In [1]: import numpy as np

In [2]: np.set_printoptions(suppress=True, linewidth=120)

In [3]: mat = np.loadtxt("sample10.csv", delimiter=",")

In [4]: print(mat)
[[ 1.127  0.07  -0.128]
 [ 0.951 -0.219 -0.033]
 [ 1.018  0.042  0.176]
 [ 1.106 -0.056 -0.091]
 [ 1.051 -0.124  0.076]
 [ 1.008  0.004  0.068]
 [ 0.793 -0.121  0.17 ]
 [-3.028 -3.017  1.081]
 [-2.905 -2.998  0.939]
 [-3.099 -3.112  0.938]
 [-2.907 -3.005  0.858]
 [-2.73  -3.011  0.87 ]
 [-3.121 -2.982  1.15 ]
 [-2.764 -2.817  0.882]
 [-2.13  -2.028  0.205]
 [-1.904 -2.223 -0.126]
 [-2.111 -2.271  0.137]
 [-1.955 -2.092  0.024]
 [-1.976 -1.939  0.055]
 [-1.953 -2.082 -0.07 ]
 [-1.917 -2.079  0.043]]

In [5]: t = np.radians(135)

In [6]: r_ = np.eye(3)

In [7]: r_[0, 0] = r_[1, 1] = np.cos(t)

In [8]: r_[0, 1], r_[1, 0] = -np.sin(t), np.sin(t)

In [9]: print(r_.round(3))
[[-0.707 -0.707  0.   ]
 [ 0.707 -0.707  0.   ]
 [ 0.     0.     1.   ]]

In [10]: other = mat @ r_.T

In [11]: print(np.allclose(np.linalg.norm(mat, axis=1), np.linalg.norm(other, axis=1)))
True

In [12]: print(np.round(np.linalg.det(r_), 3), round(np.trace(r_), 3))
1.0 -0.414

In [13]: print(np.round(np.abs(other - mat).max(axis=0), 3))
[7.491 3.21  0.   ]

In [14]: Ac = mat - mat.mean(axis=0)

In [15]: U, sv, vt = np.linalg.svd(Ac, full_matrices=False)

In [16]: print(np.round(sv ** 2 / (sv ** 2).sum(), 3))
[0.975 0.023 0.002]

In [17]: print((np.sign(U[:, 0]) == np.sign(U[0, 0])).astype(int))
[1 1 1 1 1 1 1 0 0 0 0 0 0 0 0 0 0 0 0 0 0]

In [18]: print(np.abs(U[:, 0]).argmax())
0

In [19]: print(sv.round(3))
[9.662 1.487 0.419]

In [20]: print(np.round(np.abs(vt[-1]), 3))
[0.562 0.811 0.163]

In [21]: print(np.abs(vt[0]).argmax())
0

In [22]: J = np.load("data.npy")

In [23]: print(J)
[[ 0  2]
 [-2  0]]

In [24]: vec = np.array([0, 2])

In [25]: target = J @ vec

In [26]: beta, lr = np.zeros(2), 1 / np.linalg.norm(J, 2) ** 2

In [27]: for i in range(150):
    ...:     beta -= lr * J.T @ (J @ beta - target)
    ...:     if i % 50 == 0: print(i, round(np.linalg.norm(J @ beta - target), 3))
    ...: 
0 0.0
50 0.0
100 0.0

In [28]: print(beta)
[0. 2.]

In [29]: print(round(np.linalg.cond(J), 3))
1.0

In [30]: vec = np.array([-1, 1])

In [31]: print(vec @ J @ vec)
0

In [32]: print(round(np.linalg.det(J), 3))
4.0

In [33]: print(np.round(np.linalg.svd(J, compute_uv=False), 3))
[2. 2.]

In [34]: Q = np.linalg.solve(np.eye(2) - J, np.eye(2) + J)

In [35]: print(round(float(np.linalg.det(Q)), 3))
1.0
